% python3 -q
>>> import numpy as np
>>> import numpy.linalg as la
>>> np.set_printoptions(precision=2, suppress=True, linewidth=120)
>>> tidy = lambda a: np.round(a, 2) + 0
>>> data = np.load("dump.npy")
>>> data
array([[ 4,  4,  4],
       [ 4,  8,  8],
       [ 4,  8, 12]])
>>> # equal to its transpose
>>> evals, evecs = la.eig(data)
>>> tidy(data @ evecs[:, 0] - evals[0] * evecs[:, 0])
array([0., 0., 0.])
>>> tidy(np.sort(la.eigvals(data.T)))
array([ 1.23,  2.57, 20.2 ])
>>> tidy(evals)
array([20.2 ,  2.57,  1.23])
>>> tidy(np.sort(la.eigvals(data @ data)))
array([  1.52,   6.62, 407.87])
>>> rng = np.random.default_rng(837858)
>>> out = data + rng.integers(-2, 3, (3, 1)) @ rng.integers(-2, 3, (1, 3))
>>> out
array([[ 4,  3,  6],
       [ 4,  8,  8],
       [ 4,  9, 10]])
>>> out - data
array([[ 0, -1,  2],
       [ 0,  0,  0],
       [ 0,  1, -2]])
>>> la.matrix_rank(out - data, tol=1e-8)
np.int64(1)
>>> np.einsum("ii->", out)
np.int64(22)
>>> tidy(np.poly(out))
array([  1., -22.,  44., -32.])
>>> np.einsum("ii->", data)
np.int64(24)
>>> tidy(la.det(data[::-1]))
np.float64(-64.0)
>>> tidy(la.eigvals(data))
array([20.2 ,  2.57,  1.23])
>>> tidy(la.eigvals(data).sum().real)
np.float64(24.0)
>>> x = np.ones(3)
>>> for _ in range(6):
...     x = data @ x
...     x /= la.norm(x)
...     print(round(x @ data @ x, 2))
... 
20.17
20.2
20.2
20.2
20.2
20.2
>>> tidy(x)
array([0.33, 0.59, 0.74])
>>> tidy(la.eigvalsh(data)[-1])
np.float64(20.2)
>>> arr = np.loadtxt("out15.csv", delimiter=",")
>>> arr
array([[-1.,  0.,  1.],
       [ 2.,  3.,  4.],
       [ 5.,  6.,  7.],
       [ 8.,  9., 10.]])
>>> # rank 2
>>> out = arr + rng.integers(-2, 3, (4, 2)) @ rng.integers(-2, 3, (2, 3))
>>> out
array([[-2.,  2., -5.],
       [ 4.,  1.,  8.],
       [ 2.,  7.,  9.],
       [ 9.,  8., 12.]])
>>> np.abs(out - arr).sum(axis=1)
array([9., 8., 6., 4.])
>>> la.matrix_rank(out - arr, tol=1e-8)
np.int64(2)
>>> out - arr
array([[-1.,  2., -6.],
       [ 2., -2.,  4.],
       [-3.,  1.,  2.],
       [ 1., -1.,  2.]])
>>> q = out.astype(float).copy()
>>> for j in range(3):
...     q[:, j] -= q[:, :j] @ (q[:, :j].T @ q[:, j])
...     q[:, j] /= la.norm(q[:, j])
... 
>>> tidy(q)
array([[-0.2 ,  0.53, -0.54],
       [ 0.39, -0.33,  0.41],
       [ 0.2 ,  0.78,  0.59],
       [ 0.88,  0.09, -0.44]])
>>> left, sig, vt = la.svd(arr)
>>> evecs = vt[:(sig > 1e-8).sum()]
>>> x = arr[0] + 2 * arr[1] + rng.integers(2) * np.eye(3)[1]
>>> x
array([3., 7., 9.])
>>> tidy(evecs.T @ evecs)
array([[ 0.83,  0.33, -0.17],
       [ 0.33,  0.33,  0.33],
       [-0.17,  0.33,  0.83]])
>>> tidy(la.norm(x - evecs.T @ evecs @ x))
np.float64(0.82)
>>> np.allclose(evecs.T @ evecs @ x, x)
False
>>> la.matrix_rank(np.vstack([arr, x]))
np.int64(3)
>>> def softmax(z):
...     e = np.exp(z - z.max(axis=-1, keepdims=True))
...     return e / e.sum(axis=-1, keepdims=True)
... 
>>> tidy(softmax(arr[3] + -1))
array([0.09, 0.24, 0.67])
>>> scores = arr @ arr.T / np.sqrt(3)
>>> tidy(softmax(scores + np.triu(np.full(scores.shape, -np.inf), 1)))
array([[1., 0., 0., 0.],
       [0., 1., 0., 0.],
       [0., 0., 1., 0.],
       [0., 0., 0., 1.]])
>>> feats = np.load("block7.npy")
>>> feats
array([[1, 3],
       [2, 0],
       [3, 2]])
>>> C2 = feats.T @ feats
>>> np.trace(C2), (feats ** 2).sum()
(np.int64(27), np.int64(27))
>>> la.matrix_rank(C2)
np.int64(2)
>>> C2
array([[14,  9],
       [ 9, 13]])
>>> (feats @ feats.T).shape
(3, 3)
>>> F = np.array([[0, 5, 1, 5], [0, 0, 1, 1], [0, 0, 0, 3], [0, 0, 0, 0]])
>>> F
array([[0, 5, 1, 5],
       [0, 0, 1, 1],
       [0, 0, 0, 3],
       [0, 0, 0, 0]])
>>> F @ F
array([[0, 0, 5, 8],
       [0, 0, 0, 3],
       [0, 0, 0, 0],
       [0, 0, 0, 0]])
>>> la.matrix_power(F - np.diag(np.diag(F)), 4)
array([[0, 0, 0, 0],
       [0, 0, 0, 0],
       [0, 0, 0, 0],
       [0, 0, 0, 0]])
>>> np.prod(np.diag(F)), tidy(la.det(F))
(np.int64(0), np.float64(0.0))
>>> tidy(np.sort(la.eigvals(F)))
array([0., 0., 0., 0.])
>>> la.matrix_rank(F - F[0, 0] * np.eye(4))
np.int64(3)
>>> la.lstsq(F[:-1].T, F[-1])[2]
np.int32(3)
>>> tidy(np.trace(la.pinv(F) @ F))
np.float64(3.0)
>>> tidy(F @ la.pinv(F) @ F)
array([[0., 5., 1., 5.],
       [0., 0., 1., 1.],
       [0., 0., 0., 3.],
       [0., 0., 0., 0.]])
>>> out = np.array([[1, 6], [-1, 5]])
>>> W2 = np.kron(out, F)
>>> W2.shape
(8, 8)
>>> x = np.array([3, -2, -1, 1])
>>> (F * x).sum(axis=1)
array([-6,  0,  3,  0])
>>> np.sign((F @ x).round(6))
array([-1,  0,  1,  0])
>>> np.einsum("ij,j->i", F, x)
array([-6,  0,  3,  0])
>>> (F @ x).argmax()
np.int64(2)
>>> la.norm(F @ x) <= la.norm(F, 2) * la.norm(x) + 1e-9
np.True_
>>> F @ (2 * x)
array([-12,   0,   6,   0])
>>> m1 = np.load("m.npy")
>>> m1
array([[-3, -2, -1,  0],
       [ 1,  2,  3,  4],
       [ 5,  6,  7,  8]])
>>> # looks like rank 2
>>> left, sig, vt = la.svd(m1)
>>> tidy(sig)
array([14.45,  3.03,  0.  ])
>>> np.argmax(sig[:-1] / (sig[1:] + 1e-6)) + 1
np.int64(2)
>>> out = left[:, :2] @ np.diag(sig[:2]) @ vt[:2]
>>> la.matrix_rank(m1, rtol=0.05)
np.int64(2)
>>> tidy(np.abs(m1 - out).max())
np.float64(0.0)
>>> tidy(out)
array([[-3., -2., -1.,  0.],
       [ 1.,  2.,  3.,  4.],
       [ 5.,  6.,  7.,  8.]])
>>> out = np.array([[0, -1], [1, 1], [-1, 2], [-2, 1]])
>>> m1 @ out
array([[ -1,  -1],
       [ -9,  11],
       [-17,  23]])
>>> np.vstack([m1, out.T]).shape
(5, 4)
>>> left, sig, vt = la.svd(m1)
>>> evecs = vt[:(sig > 1e-8).sum()]
>>> x = m1[2] + 2 * m1[1] + rng.integers(2) * np.eye(4)[1]
>>> x
array([ 7., 11., 13., 16.])
>>> tidy(evecs.T @ evecs)
array([[ 0.7,  0.4,  0.1, -0.2],
       [ 0.4,  0.3,  0.2,  0.1],
       [ 0.1,  0.2,  0.3,  0.4],
       [-0.2,  0.1,  0.4,  0.7]])
>>> la.matrix_rank(np.vstack([m1, x]))
np.int64(3)
>>> np.allclose(evecs.T @ evecs @ x, x)
False
>>> la.cond(m1) > 100
np.True_
>>> K = np.loadtxt("run1.csv", delimiter=",")
>>> K
array([[-18.38, -15.64,   6.4 ],
       [-16.17, -16.36,   6.4 ],
       [ 17.39,   2.24,   7.84],
       [  0.92,  10.13,   0.29],
       [  0.56,   8.19,  -2.51],
       [-15.29, -16.88,   6.15],
       [-15.74, -16.45,   6.56],
       [ 17.57,   3.72,   8.02],
       [ 16.95,   2.37,   8.69],
       [ 16.3 ,   2.84,   8.17],
       [-16.3 , -13.9 ,   6.75],
       [-15.55, -14.82,   5.59],
       [-15.72, -15.08,   8.77],
       [ -0.07,   7.65,  -0.34],
       [-15.04, -15.68,   8.23],
       [ 17.67,   3.07,   7.75],
       [-16.75, -16.49,   6.43],
       [  0.91,   6.94,  -1.17],
       [  0.69,   8.61,  -0.65],
       [ -1.22,   7.48,   0.31],
       [ 17.84,   2.82,   7.87],
       [ -1.86,   6.86,   0.84],
       [-14.98, -14.95,   6.82],
       [ 18.13,   2.94,   8.37],
       [  1.09,   7.05,  -3.28],
       [-17.01, -15.4 ,   8.65]])
>>> x = np.array([-2, -2, 2])
>>> target = K @ x
>>> tidy(la.pinv(K) @ K)
array([[1., 0., 0.],
       [0., 1., 0.],
       [0., 0., 1.]])
>>> tidy(la.lstsq(K, target)[0])
array([-2., -2.,  2.])
>>> target = target + 0.05 * rng.normal(size=26)
>>> tidy(target)
array([ 80.85,  77.84, -23.69, -21.57, -22.51,  76.68,  77.51, -26.51, -21.23, -21.96,  74.  ,  71.96,  79.13, -15.83,
        77.86, -25.99,  79.41, -18.05, -19.83, -11.86, -25.62,  -8.29,  73.59, -25.42, -22.79,  82.05])
>>> b, *_ = la.lstsq(K, target)
>>> tidy(b)
array([-2., -2.,  2.])
